% python3 -q
>>> import numpy as np
>>> from numpy import linalg as LA
>>> np.set_printoptions(precision=2, suppress=True, linewidth=100)
>>> J = np.array([[0.8, 1.1, 1.9, 1.2, 1.7, 0.9, -1.3],
...     [0.8, 1.09, 1.89, 1.21, 1.72, 0.91, -1.3],
...     [1.2, -0.5, -0.8, -0.8, 1.1, 1.3, 1.0]])
>>> B = np.array([[4, -2, -3],
...     [-1, -3, -4],
...     [5, -2, -4],
...     [3, 3, 2],
...     [3, 3, 5],
...     [-3, 5, -3],
...     [-5, 1, -5]])
>>> print(np.einsum("ij,ij->i", J, J))
[12.29 12.34  6.87]
>>> print(LA.matrix_rank(J @ B))
3
>>> print(J @ B)
[[24.1   3.2   0.3 ]
 [24.12  3.39  0.47]
 [-6.7   9.1  -3.4 ]]
>>> print(np.vstack([J, B.T]).shape)
(6, 7)
>>> print(LA.matrix_rank(np.vstack([J, B.T])))
6
>>> print(np.einsum("ij->j", J))
[ 2.8   1.69  2.99  1.61  4.52  3.11 -1.6 ]
>>> U, sig, vt = LA.svd(J)
>>> print(np.argmax(sig[:-1] / (sig[1:] + 1e-6)) + 1)
2
>>> B = U[:, :2] @ np.diag(sig[:2]) @ vt[:2]
>>> print(LA.matrix_rank(J, rtol=0.05))
2
>>> print(round(float(np.abs(J - B).max()), 2))
0.01
>>> print(LA.cond(J) > 100)
True
>>> print([round(float(x), 2) for x in LA.svd(J, compute_uv=False)[:3]])
[4.96, 2.62, 0.02]
>>> print(np.round(J[0] @ J[2], 2))
-0.33
>>> print(round(LA.norm(J[0], 1), 2), round(LA.norm(J[0], np.inf), 2))
8.9 1.9
>>> print(round(float(LA.norm(J, 2)), 2))
4.96
>>> m1 = np.load("dump.npy")
>>> print(m1)
[[ 0.    0.    0.    0.    0.  ]
 [ 0.    0.71  0.    0.2  -0.41]
 [ 0.    0.    0.    0.    0.  ]
 [ 0.    0.2   0.    0.06 -0.12]
 [ 0.   -0.41  0.   -0.12  0.23]]
>>> U, sig, vt = LA.svd(m1)
>>> print(np.argmax(sig[:-1] / (sig[1:] + 1e-6)) + 1)
1
>>> B = U[:, :1] @ np.diag(sig[:1]) @ vt[:1]
>>> print(np.round(LA.norm(m1 - B) / LA.norm(m1), 2))
0.0
>>> K = np.load("a.npy")
>>> print(K)
[[ 3.01 -0.01  2.    2.    1.02]
 [ 2.98  0.03  2.03  1.96  1.  ]
 [ 2.99  0.04  2.    1.97  0.96]
 [ 3.    0.    1.96  1.98  0.99]
 [ 3.    2.98  2.98  0.03  1.01]
 [ 2.99  3.01  3.04 -0.05  1.02]
 [ 2.99  3.    2.98 -0.02  1.01]
 [ 2.99  3.01  3.04  0.06  1.  ]
 [ 1.01  0.99  0.01  3.01  3.  ]
 [ 1.01  1.01 -0.01  2.97  2.98]
 [ 1.    1.    0.    2.98  3.02]
 [ 1.04  1.03  0.    3.04  2.99]]
>>> B = K / np.sqrt((K ** 2).mean(axis=1, keepdims=True))
>>> print(B[7])
[1.26 1.27 1.28 0.03 0.42]
